$ python -q
>>> import numpy as np
>>> np.set_printoptions(suppress=True, linewidth=100)
>>> data = np.load("arr.npy")
>>> data.round(2) + 0
array([[-5.26, -7.34, -2.98,  3.09],
       [ 8.91, -2.15,  0.04,  4.  ],
       [-9.54,  0.1 , -0.8 , -2.89],
       [ 9.62,  0.78,  1.11,  2.36],
       [-8.03,  3.64,  0.55, -4.69],
       [ 5.5 ,  7.23,  2.96, -2.95],
       [ 8.86, -2.25,  0.  ,  4.05],
       [ 6.45,  6.69,  2.86, -2.33],
       [-2.09,  7.7 ,  2.46, -5.5 ],
       [-8.76,  2.45,  0.08, -4.15],
       [-9.58, -1.8 , -1.45, -1.7 ],
       [-0.49,  8.05,  2.72, -5.25],
       [-7.9 ,  3.82,  0.62, -4.76],
       [ 7.53, -4.27, -0.81,  4.94],
       [ 8.53,  4.65,  2.34, -0.42],
       [-8.04,  3.63,  0.54, -4.68],
       [ 4.34, -6.79, -1.95,  5.59],
       [-0.84,  7.99,  2.67, -5.32],
       [ 6.8 ,  6.45,  2.8 , -2.07],
       [ 7.34,  6.01,  2.7 , -1.63],
       [ 7.75,  5.62,  2.6 , -1.27],
       [ 5.9 ,  7.03,  2.92, -2.7 ],
       [-5.83, -7.06, -2.93,  2.74]])
>>> # looks like rank 2
>>> labels = data[:, 0] > np.median(data[:, 0])
>>> u = data[labels].mean(axis=0) - data[~labels].mean(axis=0)
>>> u.round(2)
array([12.73,  2.05,  1.81,  2.47])
>>> round(float((((data - data.mean(axis=0)) @ u > 0) == labels).mean()), 2)
0.96
>>> np.round(np.linalg.norm(data, 2), 2)
np.float64(35.87)
>>> round(np.linalg.norm(data, 1), 2), round(np.linalg.norm(data, np.inf), 2)
(np.float64(153.88), np.float64(18.67))
>>> np.round(np.linalg.norm(data, axis=0), 2)
array([34.4 , 26.35, 10.02, 17.95])
>>> np.linalg.norm(data, axis=1).argmax()
np.int64(4)
>>> np.round(data[11] @ data[18], 2)
np.float64(67.05)
>>> u, r1 = data[13], data[20]
>>> np.round(u @ r1, 2)
np.float64(25.91)
>>> u @ u
np.float64(100.0)
>>> p = (u @ r1) / (u @ u) * u
>>> np.linalg.matrix_rank(np.outer(u, r1))
np.int64(1)
>>> round(float((r1 - p) @ u), 2)
0.0
>>> m1 = np.load("m.npy")
>>> m1
array([[-63,  -2,  -3],
       [ -3, -83,   2],
       [ -1,   2,  61]])
>>> B = np.array([[0, 3], [1, 3], [2, 1]])
>>> np.einsum("ik,kj->ji", m1, B)
array([[  -8,  -79,  124],
       [-198, -256,   64]])
>>> np.einsum("ij,ij->i", m1, m1)
array([3982, 6902, 3726])
>>> np.linalg.matrix_rank(m1 @ B)
np.int64(2)
>>> u = np.array([1, 3, 3])
>>> B = m1 + np.outer(u, np.eye(3)[0])
>>> np.linalg.matrix_rank(np.linalg.inv(B) - np.linalg.inv(m1), tol=1e-8)
np.int64(1)
>>> round(float(np.linalg.det(B) / np.linalg.det(m1)), 2), round(1 + np.linalg.solve(m1, u)[0], 2)
(0.98, np.float64(0.98))
>>> np.linalg.matrix_rank(B - m1)
np.int64(1)
>>> B = np.array([[4, -2, -1, 3], [0, 5, 2, 0], [3, 2, -3, 2], [-4, -5, -2, 2]])
>>> K = B + B.T
>>> K
array([[ 8, -2,  2, -1],
       [-2, 10,  4, -5],
       [ 2,  4, -6,  0],
       [-1, -5,  0,  4]])
>>> ev, vecs = np.linalg.eigh(K)
>>> np.round(vecs.T @ K @ vecs, 2) + 0
array([[-7.51,  0.  ,  0.  ,  0.  ],
       [ 0.  ,  1.39,  0.  ,  0.  ],
       [ 0.  ,  0.  ,  8.49,  0.  ],
       [ 0.  ,  0.  ,  0.  , 13.63]])
>>> np.round(vecs.T @ vecs, 2) + 0
array([[1., 0., 0., 0.],
       [0., 1., 0., 0.],
       [0., 0., 1., 0.],
       [0., 0., 0., 1.]])
>>> np.round(np.linalg.svd(K, compute_uv=False), 2)
array([13.63,  8.49,  7.51,  1.39])
>>> np.round(np.linalg.eigvalsh(K @ K), 2)
array([  1.94,  56.33,  72.  , 185.73])
>>> np.round(vecs @ np.diag(ev) @ vecs.T, 2) + 0
array([[ 8., -2.,  2., -1.],
       [-2., 10.,  4., -5.],
       [ 2.,  4., -6.,  0.],
       [-1., -5.,  0.,  4.]])
>>> np.round(np.abs(vecs[:, -1]), 2)
array([0.18, 0.87, 0.16, 0.43])
>>> ev.round(2)
array([-7.51,  1.39,  8.49, 13.63])
>>> def softmax(z):
...     e = np.exp(z - z.max(axis=-1, keepdims=True))
...     return e / e.sum(axis=-1, keepdims=True)
... 
>>> np.round(softmax(K[1] + -2), 2) + 0
array([0., 1., 0., 0.])
>>> np.round(softmax(K).sum(axis=1), 2)
array([1., 1., 1., 1.])
>>> att = K @ K.T / np.sqrt(4)
>>> np.round(softmax(att + np.triu(np.full(att.shape, -np.inf), 1)), 2) + 0
array([[1., 0., 0., 0.],
       [0., 1., 0., 0.],
       [0., 0., 1., 0.],
       [0., 0., 0., 1.]])
>>> ev, vecs = np.linalg.eigh(K)
>>> vec = np.array([-3, -1, 3, 3])
>>> np.round(vecs * np.abs(ev) @ vecs.T, 2)
array([[ 8.41, -1.33, -0.32, -0.67],
       [-1.33, 11.1 ,  0.18, -4.46],
       [-0.32,  0.18,  7.24, -1.86],
       [-0.67, -4.46, -1.86,  4.26]])
>>> np.round(vecs * np.maximum(ev, 0) @ vecs.T, 2)
array([[ 8.2 , -1.66,  0.84, -0.84],
       [-1.66, 10.55,  2.09, -4.73],
       [ 0.84,  2.09,  0.62, -0.93],
       [-0.84, -4.73, -0.93,  4.13]])
>>> basis = data[[2, 21]].astype(float)
>>> for _ in range(7):
...     labels = np.linalg.norm(data[:, None] - basis, axis=-1).argmin(axis=1)
...     basis = np.array([data[labels == j].mean(axis=0) for j in range(2)])
... 
>>> labels
array([0, 1, 0, 1, 0, 1, 1, 1, 1, 0, 0, 1, 0, 1, 1, 0, 1, 1, 1, 1, 1, 1, 0])
>>> np.abs(basis[1] - basis[0]).argmax()
np.int64(0)
>>> basis.round(2)
array([[-7.87, -0.32, -0.8 , -2.13],
       [ 5.61,  3.52,  1.69, -0.57]])
>>> w1 = np.array([[-4, -3, -4], [-3, -5, 4], [-1, -3, -2], [1, -5, 0]])
>>> c = np.array([-6, 9, -2])
>>> hid = np.maximum(K @ w1 + c, 0)
>>> hid
array([[ 0,  0,  0],
       [ 0,  0, 38],
       [ 0,  1, 18],
       [17, 17,  0]])
>>> np.linalg.matrix_rank(hid)
np.int64(3)
>>> basis = np.array([[1, 2, 4], [5, 5, 4], [3, 4, 1]])
>>> hid @ basis
array([[  0,   0,   0],
       [114, 152,  38],
       [ 59,  77,  22],
       [102, 119, 136]])
>>> w1 @ basis
array([[-31, -39, -32],
       [-16, -15, -28],
       [-22, -25, -18],
       [-24, -23, -16]])
>>> rng = np.random.default_rng(19)
>>> t = rng.uniform(0, 2 * np.pi, 17)
>>> Q, _ = np.linalg.qr(np.array([[-1.5, 0.4], [-1.9, 1.5], [0.2, -0.8], [-0.1, 1.1]]))
>>> J = 3 * np.c_[np.cos(t), np.sin(t)] @ Q.T
>>> J.round(2)
array([[ 2.19,  1.74,  0.48, -0.97],
       [-2.18, -1.8 , -0.44,  0.9 ],
       [ 1.44, -0.3 ,  1.41, -2.2 ],
       [-1.29, -2.42,  0.77, -0.94],
       [ 1.78,  0.26,  1.26, -2.04],
       [-0.79,  1.11, -1.48,  2.23],
       [-1.51,  0.19, -1.38,  2.18],
       [ 1.51,  2.43, -0.59,  0.66],
       [ 1.79,  0.28,  1.26, -2.03],
       [-2.19, -1.7 , -0.52,  1.02],
       [-2.18, -1.82, -0.42,  0.87],
       [ 2.16,  1.9 ,  0.34, -0.76],
       [ 2.19,  1.62,  0.58, -1.1 ],
       [ 0.63,  2.21, -1.14,  1.56],
       [-0.73,  1.17, -1.48,  2.22],
       [ 0.54,  2.16, -1.18,  1.63],
       [ 2.17,  1.87,  0.37, -0.81]])
>>> # rows and columns are dependent
>>> vec = np.array([1, 9, 1, 6])
>>> a = np.maximum(J @ vec, 0)
>>> np.round(J.T @ a, 2)
array([ 139.01,  336.58, -139.18,  182.7 ])
>>> np.round(J * (a > 1e-9)[:, None], 2)
array([[ 2.19,  1.74,  0.48, -0.97],
       [-0.  , -0.  , -0.  ,  0.  ],
       [ 0.  , -0.  ,  0.  , -0.  ],
       [-0.  , -0.  ,  0.  , -0.  ],
       [ 0.  ,  0.  ,  0.  , -0.  ],
       [-0.79,  1.11, -1.48,  2.23],
       [-1.51,  0.19, -1.38,  2.18],
       [ 1.51,  2.43, -0.59,  0.66],
       [ 0.  ,  0.  ,  0.  , -0.  ],
       [-0.  , -0.  , -0.  ,  0.  ],
       [-0.  , -0.  , -0.  ,  0.  ],
       [ 2.16,  1.9 ,  0.34, -0.76],
       [ 2.19,  1.62,  0.58, -1.1 ],
       [ 0.63,  2.21, -1.14,  1.56],
       [-0.73,  1.17, -1.48,  2.22],
       [ 0.54,  2.16, -1.18,  1.63],
       [ 2.17,  1.87,  0.37, -0.81]])
>>> a.round(2)
array([12.53,  0.  ,  0.  ,  0.  ,  0.  , 21.09, 11.92, 26.79,  0.  ,  0.  ,  0.  , 15.1 , 10.76,
       28.71, 21.64, 28.57, 14.54])
